$ python3 -q
>>> import numpy as np
>>> import numpy.linalg as la
>>> np.set_printoptions(suppress=True, linewidth=100)
>>> m1 = np.load("data.npy")
>>> print(m1)
[[-2.65 20.08 16.65 23.55 15.78 -1.38 -0.04  1.14 -1.6 ]
 [-0.24 19.99 17.57 25.02 14.23  1.41 -2.12 -0.46 -0.05]
 [-0.27 22.48 18.68 24.57 14.99  1.23 -1.01  0.98  1.39]
 [-0.1  21.47 16.78 24.5  16.89 -1.12 -0.51  0.33  0.7 ]
 [-0.68 20.57 17.42 24.64 16.71  0.27  0.97  0.73 -1.49]
 [ 0.78 19.44 18.89 24.55 15.57 -1.1   0.1   1.68 -1.06]
 [-0.42 19.   16.77 24.39 16.44  0.75  1.08  0.39 -1.24]
 [ 1.39 19.79 18.28 24.39 16.32  1.59 -0.58 -1.16 -0.07]
 [-1.72 21.11 17.01 24.91 14.71  0.46  0.55  0.45  0.23]
 [ 0.14 22.32 16.97 25.69 17.38 -0.37 -1.05 -1.74  1.41]
 [-0.34 19.94 18.21 23.25 15.27 -0.12 -0.18 -0.08 -0.46]
 [ 1.12 22.11 18.29 24.34 15.02  1.93 -0.18  0.11 -1.81]
 [ 1.01 20.84 16.9  23.67 15.97  2.72  0.88 -1.82  1.06]
 [ 0.16 21.25 16.33 24.87 15.05 -0.72  0.63 -0.24  1.21]]
>>> out = m1 / la.norm(m1, axis=1, keepdims=True)
>>> G = out @ out.T
>>> print(G[0].round(2))
[1.   0.99 0.99 1.   1.   0.99 1.   0.99 1.   0.99 1.   0.99 0.98 0.99]
>>> print(np.round(la.norm(out, axis=1), 2))
[1. 1. 1. 1. 1. 1. 1. 1. 1. 1. 1. 1. 1. 1.]
>>> print((G - 2 * np.eye(14)).round(6).argmax(axis=1))
[ 4  2  8 13  6 10  4 12 13  3  4 10  7  3]
>>> th = np.radians(72)
>>> Rm = np.eye(9)
>>> Rm[6, 6] = Rm[3, 3] = np.cos(th)
>>> Rm[6, 3], Rm[3, 6] = -np.sin(th), np.sin(th)
>>> print(Rm.round(2))
[[ 1.    0.    0.    0.    0.    0.    0.    0.    0.  ]
 [ 0.    1.    0.    0.    0.    0.    0.    0.    0.  ]
 [ 0.    0.    1.    0.    0.    0.    0.    0.    0.  ]
 [ 0.    0.    0.    0.31  0.    0.    0.95  0.    0.  ]
 [ 0.    0.    0.    0.    1.    0.    0.    0.    0.  ]
 [ 0.    0.    0.    0.    0.    1.    0.    0.    0.  ]
 [ 0.    0.    0.   -0.95  0.    0.    0.31  0.    0.  ]
 [ 0.    0.    0.    0.    0.    0.    0.    1.    0.  ]
 [ 0.    0.    0.    0.    0.    0.    0.    0.    1.  ]]
>>> out = m1 @ Rm.T
>>> print(np.allclose(m1 @ m1.T, out @ out.T))
True
>>> print([round(float(x), 2) for x in la.svd(m1, compute_uv=False)[:3]])
[148.84, 6.13, 4.95]
>>> print(np.round(np.abs(la.svd(m1)[2][-1]), 2))
[0.17 0.05 0.42 0.12 0.35 0.35 0.3  0.66 0.11]
>>> left, sv, VT = la.svd(m1)
>>> print(sv.round(2))
[148.84   6.13   4.95   4.13   3.39   2.78   2.25   1.91   1.36]
>>> out = left[:, :1] @ np.diag(sv[:1]) @ VT[:1]
>>> print(round(la.norm(m1 - out) / la.norm(m1), 2))
0.07
>>> print(round(np.abs(m1 - out).max(), 2))
2.53
>>> print(round(float(la.norm(m1 - out, 2)), 2), np.round(sv[1], 2))
6.13 6.13
>>> feats = np.loadtxt("x.csv", delimiter=",")
>>> print(feats.round(2) + 0)
[[ 15.51 -19.24  19.24   7.62  -0.11]
 [  7.87  -7.96   7.96   2.14  -1.16]
 [  7.86  -7.94   7.94   2.13  -1.16]
 [  4.67  -3.79   3.79   0.31  -1.08]
 [  3.49  -2.43   2.43  -0.21  -0.92]
 [  1.88  -0.88   0.88  -0.62  -0.54]
 [  0.69  -0.13   0.13  -0.47  -0.15]
 [ -0.02   0.     0.     0.02   0.  ]
 [ -0.15  -0.01   0.01   0.16  -0.01]
 [ -0.49  -0.03   0.03   0.59  -0.16]
 [ -0.63  -0.04   0.04   0.8   -0.3 ]
 [ -0.95   0.03  -0.03   1.22  -0.75]
 [ -1.26   0.2   -0.2    1.55  -1.34]
 [ -1.38   0.3   -0.3    1.66  -1.59]
 [ -1.53   0.45  -0.45   1.77  -1.93]
 [ -1.85   0.8   -0.8    1.94  -2.64]
 [ -2.3    1.42  -1.42   2.08  -3.71]
 [ -2.92   2.39  -2.39   2.11  -5.14]
 [ -3.16   2.79  -2.79   2.09  -5.69]
 [ -3.46   3.3   -3.3    2.04  -6.38]
 [ -5.88   7.81  -7.81   1.16 -11.66]
 [ -6.53   9.08  -9.08   0.83 -13.01]]
>>> # looks like rank 3
>>> print(np.allclose(feats[:-1].T @ la.lstsq(feats[:-1].T, feats[-1])[0], feats[-1]))
True
>>> try:
...     la.inv(feats)
... except la.LinAlgError as e:
...     print(e)
... 
Last 2 dimensions of the array must be square
>>> print(np.round(feats @ la.pinv(feats) @ feats, 2) + 0)
[[ 15.51 -19.24  19.24   7.62  -0.11]
 [  7.87  -7.96   7.96   2.14  -1.16]
 [  7.86  -7.94   7.94   2.13  -1.16]
 [  4.67  -3.79   3.79   0.31  -1.08]
 [  3.49  -2.43   2.43  -0.21  -0.92]
 [  1.88  -0.88   0.88  -0.62  -0.54]
 [  0.69  -0.13   0.13  -0.47  -0.15]
 [ -0.02   0.     0.     0.02   0.  ]
 [ -0.15  -0.01   0.01   0.16  -0.01]
 [ -0.49  -0.03   0.03   0.59  -0.16]
 [ -0.63  -0.04   0.04   0.8   -0.3 ]
 [ -0.95   0.03  -0.03   1.22  -0.75]
 [ -1.26   0.2   -0.2    1.55  -1.34]
 [ -1.38   0.3   -0.3    1.66  -1.59]
 [ -1.53   0.45  -0.45   1.77  -1.93]
 [ -1.85   0.8   -0.8    1.94  -2.64]
 [ -2.3    1.42  -1.42   2.08  -3.71]
 [ -2.92   2.39  -2.39   2.11  -5.14]
 [ -3.16   2.79  -2.79   2.09  -5.69]
 [ -3.46   3.3   -3.3    2.04  -6.38]
 [ -5.88   7.81  -7.81   1.16 -11.66]
 [ -6.53   9.08  -9.08   0.83 -13.01]]
>>> print(la.lstsq(feats[:-1].T, feats[-1])[2])
3
>>> E = np.load("dump.npy")
>>> print(E)
[[ 11.58  -4.84   6.01  -9.5 ]
 [ 11.96  -6.33   8.33  -9.71]
 [ -5.47 -14.59  -7.72 -10.85]
 [ -3.09 -14.84  -6.51 -13.97]
 [  9.63  -5.23   6.88  -8.31]
 [ -4.97 -13.17  -7.6  -11.08]
 [ -6.33 -14.9   -7.72 -11.83]
 [ -5.12 -14.87  -6.61 -14.64]
 [ -4.46 -14.6   -7.09 -12.49]
 [ -4.74 -15.26  -8.18 -12.71]
 [ 10.62  -5.58   7.81  -7.8 ]
 [ -4.74 -13.46  -7.   -12.47]
 [ -5.47 -14.34  -7.29 -14.21]
 [ 11.11  -5.89   5.26  -8.48]
 [ -5.62 -15.81  -7.07 -12.53]
 [ -3.05 -14.36  -6.67 -13.29]
 [ -3.79 -14.99  -6.24 -12.55]
 [ 10.84  -5.4    6.22  -6.66]
 [ -6.19 -13.84  -5.39 -13.67]
 [ -2.54 -14.97  -8.11 -13.02]
 [ 11.12  -6.2    6.1   -9.53]
 [ -3.33 -12.98  -5.55 -13.37]
 [ -4.56 -13.5   -6.19 -14.02]
 [ 10.26  -5.96   8.74  -9.84]
 [ -5.11 -14.03  -5.09 -12.9 ]
 [ -6.48 -14.71  -6.75 -13.6 ]
 [ 12.12  -6.49   6.31  -7.33]
 [ -5.11 -11.44  -6.77 -13.78]
 [ 10.56  -6.58   8.62 -10.05]
 [ -4.58 -13.99  -6.41 -12.89]
 [  9.94  -7.21   6.26  -9.06]
 [ -3.39 -14.91  -6.06 -13.83]
 [ -5.12 -13.75  -6.86 -12.5 ]
 [ 10.29  -7.65   5.63  -8.54]
 [ -5.76 -15.69  -4.34 -11.29]
 [  9.24  -5.65   5.59  -9.61]
 [  8.17  -4.28   7.81 -10.43]
 [ 12.69  -4.99   8.32  -9.99]
 [ 12.29  -4.4    7.04  -7.71]
 [ 11.97  -7.21   7.25  -8.47]
 [ 10.45  -5.52   5.99  -9.18]]
>>> out = np.c_[E[:, :3] @ np.array([[0, -3, -2], [2, 0, 0], [-3, -1, -3]]), np.array([4, -1, -3, -1, 5, 4, 1, -4, -4, -5, 0, -2, -5, -5, -1, 5, -2, -1, -2, 1, 2, 1, -1, -5, -1, 0, 4, 1, -2, 0, 2, -5, -3, 4, 2, -2, 3, 0, 3, 5, 2])]
>>> print(out.round(2))
[[-27.71 -40.75 -41.19   4.  ]
 [-37.65 -44.21 -48.91  -1.  ]
 [ -6.02  24.13  34.1   -3.  ]
 [-10.15  15.78  25.71  -1.  ]
 [-31.1  -35.77 -39.9    5.  ]
 [ -3.54  22.51  32.74   4.  ]
 [ -6.64  26.71  35.82   1.  ]
 [ -9.91  21.97  30.07  -4.  ]
 [ -7.93  20.47  30.19  -4.  ]
 [ -5.98  22.4   34.02  -5.  ]
 [-34.59 -39.67 -44.67   0.  ]
 [ -5.92  21.22  30.48  -2.  ]
 [ -6.81  23.7   32.81  -5.  ]
 [-27.56 -38.59 -38.    -5.  ]
 [-10.41  23.93  32.45  -1.  ]
 [ -8.71  15.82  26.11   5.  ]
 [-11.26  17.61  26.3   -2.  ]
 [-29.46 -38.74 -40.34  -1.  ]
 [-11.51  23.96  28.55  -2.  ]
 [ -5.61  15.73  29.41   1.  ]
 [-30.7  -39.46 -40.54   2.  ]
 [ -9.31  15.54  23.31   1.  ]
 [ -8.43  19.87  27.69  -1.  ]
 [-38.14 -39.52 -46.74  -5.  ]
 [-12.79  20.42  25.49  -1.  ]
 [ -9.17  26.19  33.21   0.  ]
 [-31.91 -42.67 -43.17   4.  ]
 [ -2.57  22.1   30.53   1.  ]
 [-39.02 -40.3  -46.98  -2.  ]
 [ -8.75  20.15  28.39   0.  ]
 [-33.2  -36.08 -38.66   2.  ]
 [-11.64  16.23  24.96  -5.  ]
 [ -6.92  22.22  30.82  -3.  ]
 [-32.19 -36.5  -37.47   4.  ]
 [-18.36  21.62  24.54   2.  ]
 [-28.07 -33.31 -35.25  -2.  ]
 [-31.99 -32.32 -39.77   3.  ]
 [-34.94 -46.39 -50.34   0.  ]
 [-29.92 -43.91 -45.7    3.  ]
 [-36.17 -43.16 -45.69   5.  ]
 [-29.01 -37.34 -38.87   2.  ]]
>>> print(np.round(la.norm(out - E @ la.lstsq(E, out)[0], axis=0), 2) + 0)
[ 0.    0.    0.   18.06]
>>> print(la.matrix_rank(np.c_[E, out]))
5
